$ python -q
>>> import numpy as np
>>> from numpy import linalg as LA
>>> np.set_printoptions(precision=3, suppress=True, linewidth=160)
>>> Q, _ = LA.qr(np.array([[0.4, 0.8, -0.6, 1.1],
...     [0.7, 0.1, 0.9, 0.2],
...     [1.1, -0.6, -1.5, 0.1],
...     [-0.8, -1.5, 0.7, 1.1],
...     [-1.5, -1.0, -0.8, 0.5],
...     [0.0, 0.4, 0.7, -0.9],
...     [-1.3, 0.7, 0.7, 0.4]]))
>>> F = Q @ Q.T
>>> F
array([[ 0.764,  0.071,  0.092, -0.085, -0.096, -0.328,  0.207],
       [ 0.071,  0.405, -0.088,  0.26 , -0.392,  0.009, -0.08 ],
       [ 0.092, -0.088,  0.551, -0.071,  0.062, -0.199, -0.427],
       [-0.085,  0.26 , -0.071,  0.833,  0.16 , -0.182, -0.028],
       [-0.096, -0.392,  0.062,  0.16 ,  0.64 , -0.145,  0.13 ],
       [-0.328,  0.009, -0.199, -0.182, -0.145,  0.281,  0.015],
       [ 0.207, -0.08 , -0.427, -0.028,  0.13 ,  0.015,  0.526]])
>>> # rank 4
>>> evals, evecs = LA.eigh(F)
>>> np.round(LA.eigvalsh(F @ F), 3) + 0
array([0., 0., 0., 1., 1., 1., 1.])
>>> np.argsort(-LA.norm(F, axis=0).round(6), kind="stable")[:3]
array([3, 0, 4])
>>> [round(float(x), 3) for x in LA.svd(F, compute_uv=False)[:3]]
[1.0, 1.0, 1.0]
>>> r = LA.matrix_rank(F)
>>> r
np.int64(4)
>>> N = LA.svd(F)[2][r:].T
>>> N.shape
(7, 3)
>>> LA.matrix_rank(F.T @ F), LA.matrix_rank(F @ F.T)
(np.int64(4), np.int64(4))
>>> N @ N.T
array([[ 0.236, -0.071, -0.092,  0.085,  0.096,  0.328, -0.207],
       [-0.071,  0.595,  0.088, -0.26 ,  0.392, -0.009,  0.08 ],
       [-0.092,  0.088,  0.449,  0.071, -0.062,  0.199,  0.427],
       [ 0.085, -0.26 ,  0.071,  0.167, -0.16 ,  0.182,  0.028],
       [ 0.096,  0.392, -0.062, -0.16 ,  0.36 ,  0.145, -0.13 ],
       [ 0.328, -0.009,  0.199,  0.182,  0.145,  0.719, -0.015],
       [-0.207,  0.08 ,  0.427,  0.028, -0.13 , -0.015,  0.474]])
>>> np.round(F @ N, 3) + 0
array([[0., 0., 0.],
       [0., 0., 0.],
       [0., 0., 0.],
       [0., 0., 0.],
       [0., 0., 0.],
       [0., 0., 0.],
       [0., 0., 0.]])
